% python3 -q
>>> import numpy as np
>>> np.set_printoptions(precision=2, suppress=True, linewidth=100, floatmode="fixed")
>>> data = np.loadtxt("a.csv", delimiter=",")
>>> data
array([[-0.47, -0.48, -0.18,  0.05,  0.71],
       [ 0.41, -0.06,  0.46,  0.73,  0.29],
       [ 0.20,  0.72, -0.39, -0.02,  0.53],
       [ 0.10,  0.08,  0.70, -0.62,  0.34],
       [-0.75,  0.48,  0.35,  0.28, -0.10]])
>>> u = np.array([1, 1, 1])
>>> np.convolve(data[4], u)
array([-0.75, -0.26,  0.09,  1.11,  0.52,  0.17, -0.10])
>>> np.cross(data[4, :3], data[3, :3])
array([ 0.31,  0.55, -0.11])
>>> np.round(np.correlate(data[4], data[3], "full"), 2) + 0
array([-0.25,  0.63, -0.70,  0.15,  0.00,  0.33, -0.01,  0.02, -0.01])
>>> P = np.triu(np.array([[0, 2, 9, 2, 6],
...     [3, 0, 8, 7, 9],
...     [8, 6, 7, 2, 6],
...     [9, 5, 8, 4, 1],
...     [8, 8, 0, 2, 4]]), 1) + np.eye(5)
>>> other = P @ data @ np.linalg.inv(P)
>>> np.round(np.trace(other), 2), np.round(np.trace(data), 2)
(np.float64(-1.65), np.float64(-1.65))
>>> np.poly(other)
array([ 1.00,  1.65,  0.93, -0.93, -1.65, -1.00])
>>> round(np.linalg.det(data.T), 2)
np.float64(1.0)
>>> round(float(np.linalg.det(2 * data)), 2), np.round(np.linalg.det(data), 2)
(32.0, np.float64(1.0))
>>> np.linalg.eigvals(data)
array([-0.46+0.89j, -0.46-0.89j, -0.87+0.49j, -0.87-0.49j,  1.00+0.00j])
>>> round(np.linalg.det(data[::-1]), 2)
np.float64(1.0)
>>> x0 = np.array([1, -2, 0, -1, -1])
>>> np.linalg.norm(data @ x0) <= np.linalg.norm(data, 2) * np.linalg.norm(x0) + 1e-9
np.True_
>>> data @ (2 * x0)
array([-0.55, -1.01, -3.50,  0.43, -3.77])
>>> (data @ x0).argmax()
np.int64(3)
>>> data * x0
array([[-0.47,  0.96, -0.00, -0.05, -0.71],
       [ 0.41,  0.11,  0.00, -0.73, -0.29],
       [ 0.20, -1.45, -0.00,  0.02, -0.53],
       [ 0.10, -0.17,  0.00,  0.62, -0.34],
       [-0.75, -0.97,  0.00, -0.28,  0.10]])
>>> data @ np.ones(5)
array([-0.37,  1.83,  1.04,  0.60,  0.26])
>>> data @ x0
array([-0.28, -0.51, -1.75,  0.21, -1.89])
